$ python -q
>>> import numpy as np
>>> np.set_printoptions(precision=2, suppress=True, linewidth=120)
>>> def rnd(a):
...     return np.round(a, 2) + 0
... 
>>> F = np.load("a.npy")
>>> F
array([[ 1, -1,  1, -1,  1, -1,  1, -1],
       [ 1, -1, -1,  1,  1, -1, -1,  1],
       [ 1,  1,  1,  1,  1,  1,  1,  1]])
>>> x = np.array([1, 1, 1, 0, 1, 0, 1, 1])
>>> a = np.maximum(F @ x, 0)
>>> rnd(np.tanh(F @ x))
array([0.96, 0.  , 1.  ])
>>> F * (a > 1e-9)[:, None]
array([[ 1, -1,  1, -1,  1, -1,  1, -1],
       [ 0,  0,  0,  0,  0,  0,  0,  0],
       [ 1,  1,  1,  1,  1,  1,  1,  1]])
>>> np.maximum(F @ x, 0) - np.maximum(-F @ x, 0)
array([2, 0, 6])
>>> a
array([2, 0, 6])
>>> G = F.T @ F
>>> rnd(np.linalg.eigvalsh(G)[::-1])
array([8., 8., 8., 0., 0., 0., 0., 0.])
>>> G
array([[ 3, -1,  1,  1,  3, -1,  1,  1],
       [-1,  3,  1,  1, -1,  3,  1,  1],
       [ 1,  1,  3, -1,  1,  1,  3, -1],
       [ 1,  1, -1,  3,  1,  1, -1,  3],
       [ 3, -1,  1,  1,  3, -1,  1,  1],
       [-1,  3,  1,  1, -1,  3,  1,  1],
       [ 1,  1,  3, -1,  1,  1,  3, -1],
       [ 1,  1, -1,  3,  1,  1, -1,  3]])
>>> print(rnd(np.linalg.svd(F, compute_uv=False) ** 2))
[8. 8. 8.]
>>> Z = 5 * np.array([[1.0, -0.4, 0.1], [-1.3, -0.4, -0.5], [-1.6, -3.5, 1.0]])
>>> rng = np.random.default_rng(705)
>>> idx = rng.integers(0, 3, 11)
>>> arr = Z[idx] + rng.normal(size=(11, 3))
>>> rnd(arr)
array([[  5.05,  -2.29,   1.18],
       [ -7.33,  -2.04,  -1.67],
       [ -7.61, -18.36,   5.69],
       [  5.67,  -3.89,   0.16],
       [  4.06,  -1.94,   1.39],
       [ -7.13,  -0.89,  -2.87],
       [ -6.49,  -1.62,  -3.96],
       [  4.05,  -1.85,  -1.47],
       [ -6.99,  -0.91,  -4.29],
       [ -6.55,  -2.37,  -3.69],
       [-10.41, -19.04,   5.28]])
>>> Ac = (arr - arr.mean(axis=0)) / arr.std(axis=0)
>>> Ac.std(axis=0)
array([1., 1., 1.])
>>> np.argwhere(np.abs(Ac) > 2)
array([[ 2,  1],
       [10,  1]])
>>> c = np.linalg.lstsq(np.delete(Ac, 0, axis=1), Ac[:, 0])[0]
>>> rnd(c)
array([1.65, 1.45])
>>> x = np.array([-1, 1, 5])
>>> y = arr @ x
>>> rnd(np.linalg.lstsq(arr, y)[0])
array([-1.,  1.,  5.])
>>> rnd(y)
array([ -1.43,  -3.05,  17.71,  -8.79,   0.96,  -8.12, -14.94, -13.25, -15.36, -14.28,  17.79])
>>> rnd(np.linalg.pinv(arr) @ arr)
array([[1., 0., 0.],
       [0., 1., 0.],
       [0., 0., 1.]])
>>> y = y + 0.1 * rng.normal(size=11)
>>> rnd(y)
array([ -1.41,  -3.19,  17.94,  -8.9 ,   0.95,  -8.01, -15.12, -13.32, -15.41, -14.42,  17.94])
>>> c, *_ = np.linalg.lstsq(arr, y)
>>> rnd(c)
array([-1.01,  1.01,  5.04])
>>> [round(float(np.linalg.norm(np.linalg.solve(arr.T @ arr + lam * np.eye(3), arr.T @ y))), 2) for lam in (0, 1, 10, 100)]
[5.24, 5.1, 4.16, 1.68]
>>> rnd(arr.mean(axis=0))
array([-3.06, -5.02, -0.39])
>>> np.unravel_index(np.abs(arr).argmax(), arr.shape)
(np.int64(10), np.int64(1))
>>> rnd(arr.sum(axis=1))
array([  3.94, -11.03, -20.28,   1.94,   3.52, -10.89, -12.07,   0.73, -12.19, -12.61, -24.17])
>>> arr.shape
(11, 3)
>>> dist = np.linalg.norm(arr[:, None] - arr[None], axis=-1)
>>> rnd(dist[:5, :5])
array([[ 0.  , 12.7 , 20.95,  2.  ,  1.06],
       [12.7 ,  0.  , 17.91, 13.26, 11.8 ],
       [20.95, 17.91,  0.  , 20.41, 20.6 ],
       [ 2.  , 13.26, 20.41,  0.  ,  2.82],
       [ 1.06, 11.8 , 20.6 ,  2.82,  0.  ]])
>>> dist.mean(axis=1).argmax()
np.int64(10)
>>> np.unravel_index(dist.round(6).argmax(), dist.shape)
(np.int64(7), np.int64(10))
>>> print(rnd(dist[9]))
[12.58  2.19 18.57 12.9  11.78  1.79  0.8  10.84  1.64  0.   19.32]
>>> Z = arr[[4, 1]].astype(float)
>>> for _ in range(5):
...     idx = np.linalg.norm(arr[:, None] - Z, axis=-1).argmin(axis=1)
...     Z = np.array([arr[idx == j].mean(axis=0) for j in range(2)])
... 
>>> idx
array([0, 1, 1, 0, 0, 1, 1, 0, 1, 1, 1])
>>> print(rnd(Z))
[[ 4.71 -2.49  0.32]
 [-7.5  -6.46 -0.79]]
>>> K = (rng.random((4, 4)) < 0.3) + np.eye(4)
>>> K /= K.sum(axis=1, keepdims=True)
>>> rnd(K)
array([[1.  , 0.  , 0.  , 0.  ],
       [0.  , 0.33, 0.33, 0.33],
       [0.25, 0.25, 0.25, 0.25],
       [0.  , 0.5 , 0.  , 0.5 ]])
>>> left, sv, Vh = np.linalg.svd(K)
>>> np.argmax(sv[:-1] / (sv[1:] + 1e-6)) + 1
np.int64(3)
>>> other = left[:, :3] @ np.diag(sv[:3]) @ Vh[:3]
>>> np.linalg.matrix_rank(other)
np.int64(3)
>>> rnd(np.linalg.norm(K - other, 2)), rnd(sv[3])
(np.float64(0.0), np.float64(0.0))
>>> rnd(other)
array([[1.  , 0.  , 0.  , 0.  ],
       [0.  , 0.33, 0.33, 0.33],
       [0.25, 0.25, 0.25, 0.25],
       [0.  , 0.5 , 0.  , 0.5 ]])
>>> np.linalg.matrix_rank(K, rtol=0.05)
np.int64(3)
>>> t3 = np.stack([K, -1 * K, K[::-1]])
>>> t3.shape
(3, 4, 4)
>>> np.linalg.matrix_rank(t3.reshape(3, -1))
np.int64(2)
>>> (t3 @ K.T).shape
(3, 4, 4)
>>> rnd(t3.sum(axis=0))
array([[0.  , 0.5 , 0.  , 0.5 ],
       [0.25, 0.25, 0.25, 0.25],
       [0.  , 0.33, 0.33, 0.33],
       [1.  , 0.  , 0.  , 0.  ]])
>>> A = np.load("out19.npy")
>>> A
array([[-2.,  3., -4.],
       [ 0.,  2.,  1.],
       [ 0.,  0.,  1.]])
>>> idx = rng.permutation(4)
>>> idx
array([1, 2, 0, 3])
>>> other = K[idx][:, idx]
>>> print(rnd(np.diag(other)))
[0.33 0.25 1.   0.5 ]
>>> rnd(other)
array([[0.33, 0.33, 0.  , 0.33],
       [0.25, 0.25, 0.25, 0.25],
       [0.  , 0.  , 1.  , 0.  ],
       [0.5 , 0.  , 0.  , 0.5 ]])
>>> np.allclose(other, K)
False
>>> rnd(np.trace(other))
np.float64(2.08)
>>> M = np.load("mat.npy")
>>> print(M)
[[-4 -1 -4]
 [ 0  0  0]
 [ 0  0  0]
 [-2 -2  3]
 [-2  1 -1]
 [ 0  0  0]
 [-4 -1 -4]
 [-2 -2  3]
 [ 0  0  0]
 [-4 -1  2]
 [-2 -2  3]
 [ 0  0  0]
 [-2 -2  3]
 [-2 -2 -3]
 [-2  1 -1]
 [-2  1 -1]
 [-2 -2 -3]]
>>> idx = rng.permutation(3)
>>> other = M[:, idx] * rng.choice([-1, 1], 3)
>>> print(other)
[[ 1  4 -4]
 [ 0  0  0]
 [ 0  0  0]
 [ 2  2  3]
 [-1  2 -1]
 [ 0  0  0]
 [ 1  4 -4]
 [ 2  2  3]
 [ 0  0  0]
 [ 1  4  2]
 [ 2  2  3]
 [ 0  0  0]
 [ 2  2  3]
 [ 2  2 -3]
 [-1  2 -1]
 [-1  2 -1]
 [ 2  2 -3]]
>>> left, _, Vh = np.linalg.svd(M.T @ other)
>>> print(rnd(np.linalg.lstsq(M, other)[0]))
[[ 0. -1.  0.]
 [-1.  0.  0.]
 [ 0.  0.  1.]]
>>> Ac = (M - M.mean(axis=0)) / M.std(axis=0)
>>> np.argwhere(np.abs(Ac) > 2)
array([], shape=(0, 2), dtype=int64)
>>> rnd(Ac.std(axis=0))
array([1., 1., 1.])
>>> c = np.linalg.lstsq(np.delete(Ac, 1, axis=1), Ac[:, 1])[0]
>>> np.abs(c).argmax()
np.int64(0)
>>> print(rnd(1 - np.var(Ac[:, 1] - np.delete(Ac, 1, axis=1) @ c)))
0.23
>>> G = np.cov(M, rowvar=False)
>>> G.shape
(3, 3)
>>> rnd(np.corrcoef(M.T))
array([[ 1.  ,  0.34,  0.24],
       [ 0.34,  1.  , -0.25],
       [ 0.24, -0.25,  1.  ]])
>>> np.median(M, axis=0)
array([-2., -1.,  0.])
>>> rnd(M.std(axis=0))
array([1.35, 1.13, 2.33])
>>> np.argsort(-M.std(axis=0).round(6), kind="stable")
array([2, 0, 1])
>>> rnd(np.linalg.eigvalsh(G)[::-1])
array([6.01, 2.25, 0.81])
>>> W0 = np.loadtxt("sample13.csv", delimiter=",")
>>> W0
array([[ 0.,  0.,  2., -2.],
       [ 0.,  0., -1., -2.],
       [ 2., -1.,  0.,  0.],
       [-2., -2.,  0.,  0.]])
>>> q, Rm = np.linalg.qr(W0)
>>> print(rnd(Rm))
[[-2.83 -0.71  0.    0.  ]
 [ 0.   -2.12  0.    0.  ]
 [ 0.    0.    2.24 -0.89]
 [ 0.    0.    0.   -2.68]]
>>> np.allclose(Rm.T @ Rm, W0.T @ W0)
True
>>> rnd(np.abs(np.diag(Rm)))
array([2.83, 2.12, 2.24, 2.68])
>>> print(rnd(q @ Rm))
[[ 0.  0.  2. -2.]
 [ 0.  0. -1. -2.]
 [ 2. -1.  0.  0.]
 [-2. -2.  0.  0.]]
>>> vals, vecs = np.linalg.eig(W0)
>>> rnd(vals)
array([ 3.,  2., -3., -2.])
>>> rnd(np.sort(np.linalg.eigvals(W0.T)))
array([-3., -2.,  2.,  3.])
>>> E = np.load("run0.npy")
>>> E
array([[ 2., -1.,  0.],
       [ 2., -1.,  0.],
       [ 0.,  0., -4.]])
>>> print(np.trace(E))
-3.0
>>> (E - E.T) / 2
array([[ 0. , -1.5,  0. ],
       [ 1.5,  0. ,  0. ],
       [ 0. ,  0. ,  0. ]])
>>> rnd(np.abs(np.linalg.eigvals(E)).max())
np.float64(4.0)
>>> rnd(np.linalg.det(E))
np.float64(0.0)
>>> rnd(np.sort(np.abs(np.linalg.eigvals(E))))
array([0., 1., 4.])
>>> E @ E
array([[ 2., -1.,  0.],
       [ 2., -1.,  0.],
       [ 0.,  0., 16.]])
>>> m1 = np.load("layer14.npy")
>>> print(rnd(m1))
[[0.33 0.33 0.33]
 [0.   1.   0.  ]
 [0.5  0.   0.5 ]]
>>> dist = np.linalg.norm(M[:, None] - M[None], axis=-1)
>>> print(rnd(dist[:5, :5]))
[[0.   5.74 5.74 7.35 4.12]
 [5.74 0.   0.   4.12 2.45]
 [5.74 0.   0.   4.12 2.45]
 [7.35 4.12 4.12 0.   5.  ]
 [4.12 2.45 2.45 5.   0.  ]]
>>> (dist + 1e9 * np.eye(17)).round(6).argmin(axis=1)
array([ 6,  2,  1,  7, 14,  1,  0,  3,  1,  3,  3,  1,  3, 16,  4,  4, 13])
>>> np.flatnonzero(dist[14] < dist.mean() / 2)
array([ 4, 14, 15])
>>> dist.shape
(17, 17)
>>> np.unravel_index(dist.round(6).argmax(), dist.shape)
(np.int64(0), np.int64(3))
>>> x = np.array([-1, 3, 2])
>>> print((m1 @ x).argmax())
1
>>> rnd(np.einsum("ij,j->i", m1, x))
array([1.33, 3.  , 0.5 ])
>>> print(np.sign((m1 @ x).round(6)))
[1. 1. 1.]
>>> rnd(m1 @ (2 * x))
array([2.67, 6.  , 1.  ])
